>>> import numpy as np
>>> np.set_printoptions(precision=3, suppress=True, linewidth=140, legacy="1.25")
>>> A = np.loadtxt("case2.csv", delimiter=",")
>>> A
array([[5., 1., 0., 0., 0., 0.],
       [0., 5., 1., 0., 0., 0.],
       [0., 0., 5., 1., 0., 0.],
       [0., 0., 0., 5., 1., 0.],
       [0., 0., 0., 0., 5., 1.],
       [0., 0., 0., 0., 0., 5.]])
>>> rng = np.random.default_rng(52)
>>> out = A + rng.integers(-2, 3, (6, 4)) @ rng.integers(-2, 3, (4, 6))
>>> out
array([[ 2., -6., -3., -2.,  2.,  4.],
       [ 3.,  2.,  4., -2.,  2., -2.],
       [-2.,  5.,  4.,  5., -3.,  0.],
       [-2., -8.,  2.,  5., 13.,  2.],
       [ 1., 10., -4., -2., -2.,  1.],
       [-2., -6.,  2.,  4.,  0.,  5.]])
>>> np.linalg.matrix_rank(out - A, tol=1e-8)
4
>>> np.abs(out - A).sum(axis=1)
array([21., 15., 15., 26., 24., 14.])
>>> np.round(np.linalg.svd(out - A, compute_uv=False), 3) + 0
array([21.813,  8.072,  7.557,  6.077,  0.   ,  0.   ])
>>> out = A[0, 0] * A[1:] - np.outer(A[1:, 0], A[0])
>>> out
array([[ 0., 25.,  5.,  0.,  0.,  0.],
       [ 0.,  0., 25.,  5.,  0.,  0.],
       [ 0.,  0.,  0., 25.,  5.,  0.],
       [ 0.,  0.,  0.,  0., 25.,  5.],
       [ 0.,  0.,  0.,  0.,  0., 25.]])
>>> A[:, 0] / A[0, 0]
array([1., 0., 0., 0., 0., 0.])
>>> np.prod(np.diag(A)), np.round(np.linalg.det(A), 3)
(15625.0, 15625.0)
>>> np.linalg.matrix_rank(A - A[0, 0] * np.eye(6))
5
>>> [int(np.linalg.matrix_rank(np.linalg.matrix_power(A, p))) for p in range(1, 7)]
[6, 6, 6, 6, 6, 6]
>>> x0 = np.array([5, 2, 0, 5, 0, 4])
>>> a = np.maximum(A @ x0, 0)
>>> np.flatnonzero(a > 1e-9)
array([0, 1, 2, 3, 4, 5])
>>> np.maximum(A @ x0, 0) - np.maximum(-A @ x0, 0)
array([27., 10.,  5., 25.,  4., 20.])
>>> left, sig, Vt = np.linalg.svd(A, full_matrices=False)
>>> (sig > 1e-8).sum()
6
>>> np.cumsum(sig ** 2) / np.sum(sig ** 2)
array([0.226, 0.433, 0.613, 0.765, 0.891, 1.   ])
>>> left.shape, sig.shape, Vt.shape
((6, 6), (6,), (6, 6))
>>> np.round(left.T @ left, 3) + 0
array([[1., 0., 0., 0., 0., 0.],
       [0., 1., 0., 0., 0., 0.],
       [0., 0., 1., 0., 0., 0.],
       [0., 0., 0., 1., 0., 0.],
       [0., 0., 0., 0., 1., 0.],
       [0., 0., 0., 0., 0., 1.]])
>>> K = np.load("sample17.npy")
>>> K
array([[1, 3, 1, 0, 2, 2],
       [0, 2, 0, 1, 0, 2],
       [0, 0, 1, 3, 2, 0],
       [0, 0, 0, 0, 2, 1],
       [0, 0, 0, 0, 0, 1],
       [0, 0, 0, 0, 0, 1]])
>>> np.unique(K.round(6), axis=0).shape
(5, 6)
>>> round(np.trace(np.linalg.pinv(K) @ K), 3)
5.0
>>> np.allclose(K[:-1].T @ np.linalg.lstsq(K[:-1].T, K[-1])[0], K[-1])
True
>>> np.round(K @ np.linalg.pinv(K) @ K, 3) + 0
array([[1., 3., 1., 0., 2., 2.],
       [0., 2., 0., 1., 0., 2.],
       [0., 0., 1., 3., 2., 0.],
       [0., 0., 0., 0., 2., 1.],
       [0., 0., 0., 0., 0., 1.],
       [0., 0., 0., 0., 0., 1.]])
>>> np.linalg.matrix_rank(K, rtol=0.1)
4
>>> np.round(np.linalg.norm(K, 2) / np.linalg.norm(K), 3)
0.786
>>> def softmax(z):
...     e = np.exp(z - z.max(axis=-1, keepdims=True))
...     return e / e.sum(axis=-1, keepdims=True)
... 
>>> softmax(K[3] + 3)
array([0.071, 0.071, 0.071, 0.071, 0.524, 0.193])
>>> softmax(K[3])
array([0.071, 0.071, 0.071, 0.071, 0.524, 0.193])
>>> softmax(K).sum(axis=1)
array([1., 1., 1., 1., 1., 1.])
>>> att = K @ K.T / np.sqrt(6)
>>> softmax(att).round(6).argmax(axis=1)
array([0, 0, 2, 0, 0, 0])
>>> left, sig, Vt = np.linalg.svd(K)
>>> np.argmax(sig[:-1] / (sig[1:] + 1e-6)) + 1
5
>>> out = left[:, :5] @ np.diag(sig[:5]) @ Vt[:5]
>>> np.linalg.matrix_rank(K, rtol=0.05)
5
>>> np.round(np.linalg.norm(K - out) / np.linalg.norm(K), 3)
0.0
>>> np.round(np.linalg.norm(K - out, 2), 3), np.round(sig[5], 3)
(0.0, 0.0)
>>> np.sort(np.abs(np.linalg.eigvals(K)))
array([0., 0., 1., 1., 1., 2.])
>>> np.trace(K)
5
>>> K @ K
array([[ 1,  9,  2,  6,  4, 12],
       [ 0,  4,  0,  2,  2,  7],
       [ 0,  0,  1,  3,  8,  5],
       [ 0,  0,  0,  0,  0,  3],
       [ 0,  0,  0,  0,  0,  1],
       [ 0,  0,  0,  0,  0,  1]])
>>> round(float(np.abs(np.linalg.eigvals(K)).max()), 3)
2.0
>>> (K + K.T) / 2
array([[1. , 1.5, 0.5, 0. , 1. , 1. ],
       [1.5, 2. , 0. , 0.5, 0. , 1. ],
       [0.5, 0. , 1. , 1.5, 1. , 0. ],
       [0. , 0.5, 1.5, 0. , 1. , 0.5],
       [1. , 0. , 1. , 1. , 0. , 0.5],
       [1. , 1. , 0. , 0.5, 0.5, 1. ]])
>>> np.round(np.linalg.det(K), 3)
0.0
>>> np.allclose(K @ K.T, K.T @ K)
False
>>> np.linalg.determinant(K)
Traceback (most recent call last):
  File "<python-input-52>", line 1, in <module>
    np.linalg.determinant(K)
    ^^^^^^^^^^^^^^^^^^^^^
AttributeError: module 'numpy.linalg' has no attribute 'determinant'
>>> m1 = np.load("arr.npy")
>>> m1
array([[  0.6,   0.2,   1.4,  -0.3,  20. ,   0.5,   0. ],
       [ -1. ,  -0.4,   0.8,  -1.2,  30. ,   0.4,  -0.9],
       [  0.1,   0. ,   0.1,  -1.4, -24. ,   1. ,   0. ],
       [ -0.5,   0.6,   0. ,  -0.8,  16. ,  -1.7,   0.4],
       [ -0.5,   0.1,   0.5,  -0.2, -10. ,   1.7,  -0.8],
       [ -0.1,  -0.8,   1.4,  -0.1,  10. ,  -0.9,   1.1],
       [ -1.4,   0. ,   1.2,   0.7,   0. ,   0.4,  -0.1],
       [ -0.4,  -0.4,   0.7,   0.1, -32. ,  -0.4,  -0.2],
       [ -0.5,  -0.5,  -0.9,   0. ,  18. ,   0. ,   0.6],
       [ -0.7,   1. ,  -1.4,  -1.8, -22. ,   1. ,  -0.2]])
>>> proj = m1 @ np.linalg.solve(m1.T @ m1, m1.T)
>>> round(float(np.trace(proj)), 3)
7.0
>>> np.linalg.matrix_rank(m1, rtol=0.1)
1
>>> np.linalg.cond(m1) > 100
False
>>> round(np.log10(np.linalg.cond(m1)))
2
>>> np.round(np.linalg.norm(m1, 2) / np.linalg.norm(m1), 3)
0.996
>>> np.argsort(-np.linalg.norm(m1, axis=0).round(6), kind="stable")[:3]
array([4, 2, 5])
>>> x0 = np.array([2, -1, 3, -4, 4, -1, -3])
>>> rhs = m1 @ x0
>>> rhs
array([  85.9,  127.9,  -90.9,   66.1,  -38.1,   42.8,   -2.1, -125.7,   67. ,  -87.8])
>>> np.round(np.linalg.pinv(m1) @ m1, 3) + 0
array([[1., 0., 0., 0., 0., 0., 0.],
       [0., 1., 0., 0., 0., 0., 0.],
       [0., 0., 1., 0., 0., 0., 0.],
       [0., 0., 0., 1., 0., 0., 0.],
       [0., 0., 0., 0., 1., 0., 0.],
       [0., 0., 0., 0., 0., 1., 0.],
       [0., 0., 0., 0., 0., 0., 1.]])
>>> rhs = rhs + 0.3 * rng.normal(size=10)
>>> rhs
array([  85.74 ,  127.384,  -90.968,   66.092,  -37.982,   42.682,   -1.695, -125.634,   67.238,  -88.109])
>>> beta, *_ = np.linalg.lstsq(m1, rhs)
>>> [round(float(np.linalg.norm(np.linalg.solve(m1.T @ m1 + lam * np.eye(7), m1.T @ rhs))), 2) for lam in (0, 1, 10, 100)]
[7.19, 6.03, 4.42, 3.94]
>>> beta
array([ 1.849, -0.89 ,  2.988, -3.736,  3.997, -0.919, -2.789])
>>> beta.round()
array([ 2., -1.,  3., -4.,  4., -1., -3.])
>>> x0 = np.array([2, -2, 2, 2, -2, 3, 1])
>>> rhs = m1 @ x0
>>> beta, lr = np.zeros(7), 1 / np.linalg.norm(m1, 2) ** 2
>>> for i in range(150):
...     beta -= lr * m1.T @ (m1 @ beta - rhs)
...     if i % 50 == 0: print(i, round(np.linalg.norm(m1 @ beta - rhs), 3))
... 
0 13.047
50 11.84
100 10.772
>>> beta
array([ 0.307, -0.348,  0.689,  0.599, -2.004,  0.5  , -0.055])
>>> M, _ = np.linalg.qr(np.array([[0.7, -0.9, -0.6, 0.1, 0.7, -1.3],
...     [1.0, -0.7, -1.4, 0.3, -0.2, 0.2],
...     [-0.5, -1.2, -2.6, 1.0, 0.0, -1.4],
...     [-1.5, -1.9, 0.9, 0.7, 1.3, -0.1],
...     [-1.1, 0.9, -0.6, 1.1, 0.7, 0.5],
...     [-1.1, 0.3, 0.8, -0.5, -0.7, -0.3]]))
>>> M
array([[-0.276, -0.369,  0.009, -0.076,  0.801,  0.373],
       [-0.395, -0.308, -0.246, -0.117, -0.564,  0.597],
       [ 0.197, -0.425, -0.766,  0.321,  0.049, -0.296],
       [ 0.592, -0.641,  0.367, -0.292, -0.135,  0.027],
       [ 0.434,  0.388, -0.458, -0.579,  0.134,  0.312],
       [ 0.434,  0.164,  0.088,  0.676,  0.025,  0.565]])
>>> x0 = np.array([4, 8, 0, 9, 8, 7])
>>> a = np.maximum(M @ x0, 0)
>>> np.tanh(M @ x0)
array([ 1.   , -1.   , -0.886, -1.   ,  0.994,  1.   ])
>>> np.maximum(M @ x0, 0) - np.maximum(-M @ x0, 0)
array([ 4.281, -5.44 , -1.402, -6.268,  2.884, 13.286])
>>> np.flatnonzero(a > 1e-9)
array([0, 4, 5])
>>> F = np.load("block9.npy")
>>> F
array([[ 7, -9,  0,  0,  0,  0],
       [-3, -8,  0,  0,  0,  0],
       [-9,  4,  0,  0,  0,  0],
       [ 0,  0,  7, -9,  0,  0],
       [ 0,  0, -3, -8,  0,  0],
       [ 0,  0, -9,  4,  0,  0],
       [ 0,  0,  0,  0,  7, -9],
       [ 0,  0,  0,  0, -3, -8],
       [ 0,  0,  0,  0, -9,  4]])
>>> x0 = np.array([2, 1, -3, 1, -3, 1])
>>> rhs = F @ x0
>>> rhs
array([  5, -14, -14, -30,   1,  31, -30,   1,  31])
>>> np.linalg.solve(F.T @ F, F.T @ rhs)
array([ 2.,  1., -3.,  1., -3.,  1.])
>>> np.linalg.lstsq(F, rhs)[0]
array([ 2.,  1., -3.,  1., -3.,  1.])
>>> rhs = rhs + 0.02 * rng.normal(size=9)
>>> rhs
array([  4.949, -13.984, -13.993, -29.986,   1.003,  30.994, -30.005,   1.021,  30.985])
>>> beta, *_ = np.linalg.lstsq(F, rhs)
>>> [round(float(np.linalg.norm(np.linalg.solve(F.T @ F + lam * np.eye(6), F.T @ rhs))), 2) for lam in (0, 1, 10, 100)]
[5.0, 4.96, 4.64, 3.01]
>>> beta.round()
array([ 2.,  1., -3.,  1., -3.,  1.])
>>> np.round(F.T @ (rhs - F @ beta), 3) + 0
array([0., 0., 0., 0., 0., 0.])
>>> np.round(np.linalg.norm(rhs - F @ beta), 3)
0.041
